In [1]: import numpy as np

In [2]: np.set_printoptions(suppress=True, linewidth=140)

In [3]: ang = np.deg2rad(135)

In [4]: E = np.eye(5)

In [5]: E[np.ix_([0, 4], [0, 4])] = [[np.cos(ang), -np.sin(ang)], [np.sin(ang), np.cos(ang)]]

In [6]: E.round(1)
Out[6]: 
array([[-0.7,  0. ,  0. ,  0. , -0.7],
       [ 0. ,  1. ,  0. ,  0. ,  0. ],
       [ 0. ,  0. ,  1. ,  0. ,  0. ],
       [ 0. ,  0. ,  0. ,  1. ,  0. ],
       [ 0.7,  0. ,  0. ,  0. , -0.7]])

In [7]: Q, vecs = np.linalg.qr(E[:, :3])[0], np.linalg.qr(E[:, 3:])[0]

In [8]: s = np.linalg.svd(Q.T @ vecs, compute_uv=False)

In [9]: s.round(1) + 0
Out[9]: array([0., 0.])

In [10]: np.degrees(np.arccos(s.clip(0, 1)))
Out[10]: array([90., 90.])

In [11]: mat = np.loadtxt("arr.csv", delimiter=",")

In [12]: mat.round(1)
Out[12]: 
array([[0.3, 0.3, 0.3, 0.2],
       [0.3, 0.3, 0.3, 0.2],
       [0.3, 0.3, 0.3, 0.1],
       [0.2, 0.2, 0.1, 0.1]])

In [13]: A2 = mat / np.sqrt((mat ** 2).mean(axis=1, keepdims=True))

In [14]: np.round(mat - mat.mean(axis=1, keepdims=True), 1) + 0
Out[14]: 
array([[ 0.1,  0.1,  0. , -0.1],
       [ 0.1,  0.1,  0. , -0.1],
       [ 0. ,  0. ,  0. , -0.1],
       [ 0. ,  0. ,  0. , -0.1]])

In [15]: np.linalg.matrix_rank(A2) == np.linalg.matrix_rank(mat)
Out[15]: np.True_

In [16]: M = np.load("block17.npy")

In [17]: M
Out[17]: 
array([[0, 2, 1, 3, 2, 0],
       [3, 2, 1, 2, 2, 1],
       [3, 3, 0, 2, 0, 1],
       [3, 2, 1, 1, 3, 1],
       [6, 2, 3, 0, 3, 2]])

In [18]: np.round(E @ E, 1) + 0
Out[18]: 
array([[ 0.,  0.,  0.,  0.,  1.],
       [ 0.,  1.,  0.,  0.,  0.],
       [ 0.,  0.,  1.,  0.,  0.],
       [ 0.,  0.,  0.,  1.,  0.],
       [-1.,  0.,  0.,  0.,  0.]])

In [19]: round(float(np.linalg.det(E)), 1)
Out[19]: 1.0

In [20]: np.flatnonzero(np.linalg.matrix_power((E != 0) + (E.T != 0) + np.eye(5), 5)[3])
Out[20]: array([3])

In [21]: np.round(np.sort(np.linalg.eigvals(E).real), 1)
Out[21]: array([-0.7, -0.7,  1. ,  1. ,  1. ])

In [22]: (E != 0).astype(int)
Out[22]: 
array([[1, 0, 0, 0, 1],
       [0, 1, 0, 0, 0],
       [0, 0, 1, 0, 0],
       [0, 0, 0, 1, 0],
       [1, 0, 0, 0, 1]])

In [23]: F = np.loadtxt("data.csv", delimiter=",")

In [24]: F.round(1)
Out[24]: 
array([[-0.3,  3.6, -0.9,  1.5],
       [-0.9, -1.8, -2.4,  2.5],
       [-0.9,  0.4, -2.7, -2.8],
       [ 3.8,  0. , -1.3,  0.1]])

In [25]: ang = np.radians(135)

In [26]: r_ = np.eye(4)

In [27]: r_[0, 0] = r_[2, 2] = np.cos(ang)

In [28]: r_[0, 2], r_[2, 0] = -np.sin(ang), np.sin(ang)

In [29]: r_.round(1)
Out[29]: 
array([[-0.7,  0. , -0.7,  0. ],
       [ 0. ,  1. ,  0. ,  0. ],
       [ 0.7,  0. , -0.7,  0. ],
       [ 0. ,  0. ,  0. ,  1. ]])

In [30]: A2 = F @ r_.T

In [31]: np.allclose(F @ F.T, A2 @ A2.T)
Out[31]: True

In [32]: np.round(np.abs(A2 - F).max(axis=0), 1)
Out[32]: array([5.6, 0. , 4.8, 0. ])

In [33]: np.round(np.linalg.svd(F, compute_uv=False), 1), np.round(np.linalg.svd(A2, compute_uv=False), 1)
Out[33]: (array([4., 4., 4., 4.]), array([4., 4., 4., 4.]))

In [34]: np.round(np.linalg.svd(r_, compute_uv=False), 1)
Out[34]: array([1., 1., 1., 1.])

In [35]: np.round(r_.T @ r_, 1) + 0
Out[35]: 
array([[1., 0., 0., 0.],
       [0., 1., 0., 0.],
       [0., 0., 1., 0.],
       [0., 0., 0., 1.]])

In [36]: np.round(np.linalg.pinv(r_), 1)
Out[36]: 
array([[-0.7,  0. ,  0.7,  0. ],
       [ 0. ,  1. ,  0. ,  0. ],
       [-0.7,  0. , -0.7,  0. ],
       [ 0. ,  0. ,  0. ,  1. ]])

In [37]: np.round(r_ @ r_.T, 1) + 0
Out[37]: 
array([[1., 0., 0., 0.],
       [0., 1., 0., 0.],
       [0., 0., 1., 0.],
       [0., 0., 0., 1.]])

In [38]: np.round(np.linalg.norm(r_, axis=0), 1)
Out[38]: array([1., 1., 1., 1.])

In [39]: x = np.array([-1, -1, 0, 3])

In [40]: y = F @ x

In [41]: y.round(1)
Out[41]: array([ 1.3, 10.1, -7.7, -3.6])

In [42]: np.round(np.linalg.solve(F, y), 1) + 0
Out[42]: array([-1., -1.,  0.,  3.])

In [43]: np.round(np.linalg.solve(F, 4 * y), 1) + 0
Out[43]: array([-4., -4.,  0., 12.])

In [44]: W0 = np.array([[22.0, 40.0, 5.0], [40.0, 61.0, 8.0], [5.0, 8.0, -2.0]])

In [45]: W0
Out[45]: 
array([[22., 40.,  5.],
       [40., 61.,  8.],
       [ 5.,  8., -2.]])

In [46]: w, vecs = np.linalg.eigh(W0)

In [47]: np.round(np.linalg.svd(W0, compute_uv=False), 1)
Out[47]: array([87.,  3.,  3.])

In [48]: np.round(vecs.T @ vecs, 1) + 0
Out[48]: 
array([[1., 0., 0.],
       [0., 1., 0.],
       [0., 0., 1.]])

In [49]: np.round(np.abs(vecs[:, -1]), 1)
Out[49]: array([0.5, 0.8, 0.1])

In [50]: (w > 1e-8).sum(), (w < -1e-8).sum()
Out[50]: (np.int64(1), np.int64(2))

In [51]: np.abs(vecs[:, -1]).round(6).argmax()
Out[51]: np.int64(1)

In [52]: w.round(1)
Out[52]: array([-3., -3., 87.])

In [53]: np.round(np.linalg.eigvalsh(W0 @ W0), 1)
Out[53]: array([   9.,    9., 7569.])

In [54]: np.unique(w.round(6) + 0, return_counts=True)[1]
Out[54]: array([2, 1])

In [55]: np.round(np.linalg.eigvalsh(W0 + 5 * np.eye(3)), 1)
Out[55]: array([ 2.,  2., 92.])

In [56]: np.round(vecs.T @ W0 @ vecs, 1) + 0
Out[56]: 
array([[-3.,  0.,  0.],
       [ 0., -3.,  0.],
       [ 0.,  0., 87.]])

In [57]: np.count_nonzero(W0)
Out[57]: np.int64(9)

In [58]: np.abs(W0).max()
Out[58]: np.float64(61.0)

In [59]: W0[3]
---------------------------------------------------------------------------
IndexError                                Traceback (most recent call last)
Cell In[59], line 1
----> 1 W0[3]

IndexError: index 3 is out of bounds for axis 0 with size 3

In [60]: np.linalg.matrix_rank(W0)
Out[60]: np.int64(3)

In [61]: np.diff(W0, axis=0)
Out[61]: 
array([[ 18.,  21.,   3.],
       [-35., -53., -10.]])

In [62]: np.argsort(-np.linalg.norm(W0, axis=0).round(6), kind="stable")[:3]
Out[62]: array([1, 0, 2])

In [63]: [round(float(x), 1) for x in np.linalg.svd(W0, compute_uv=False)[:3]]
Out[63]: [87.0, 3.0, 3.0]

In [64]: np.round(np.abs(np.linalg.svd(W0)[2][-1]), 1)
Out[64]: array([0. , 0.1, 1. ])

In [65]: round(np.log10(np.linalg.cond(W0)))
Out[65]: 1

In [66]: round(np.linalg.eigvalsh(W0).min(), 1)
Out[66]: np.float64(-3.0)

In [67]: [round(float(np.linalg.det(W0[:i, :i])), 2) + 0 for i in range(1, 4)]
Out[67]: [22.0, -258.0, 783.0]

In [68]: w, vecs = np.linalg.eigh(W0)

In [69]: x = np.array([2, -2, -2])

In [70]: np.round(vecs * np.maximum(w, 0) @ vecs.T, 1)
Out[70]: 
array([[24.2, 38.7,  4.8],
       [38.7, 61.9,  7.7],
       [ 4.8,  7.7,  1. ]])

In [71]: np.round(x @ W0 @ x / (x @ x), 1), round(float(w[0]), 1), w[-1]
Out[71]: (np.float64(2.3), -3.0, np.float64(87.0))

In [72]: K = np.load("x.npy")

In [73]: K
Out[73]: 
array([[5., 1., 1.],
       [1., 5., 1.],
       [1., 1., 5.]])

In [74]: def softmax(z):
    ...:     e = np.exp(z - z.max(axis=-1, keepdims=True))
    ...:     return e / e.sum(axis=-1, keepdims=True)
    ...: 

In [75]: np.round(softmax(10 * E[1]), 1) + 0
Out[75]: array([0., 1., 0., 0., 0.])

In [76]: np.round(softmax(E).sum(axis=1), 1)
Out[76]: array([1., 1., 1., 1., 1.])

In [77]: scores = E @ E.T / np.sqrt(5)

In [78]: softmax(scores).round(6).argmax(axis=1)
Out[78]: array([0, 1, 2, 3, 4])

In [79]: np.round(softmax(scores)[1] @ E, 1) + 0
Out[79]: array([ 0. ,  0.3,  0.2,  0.2, -0.3])
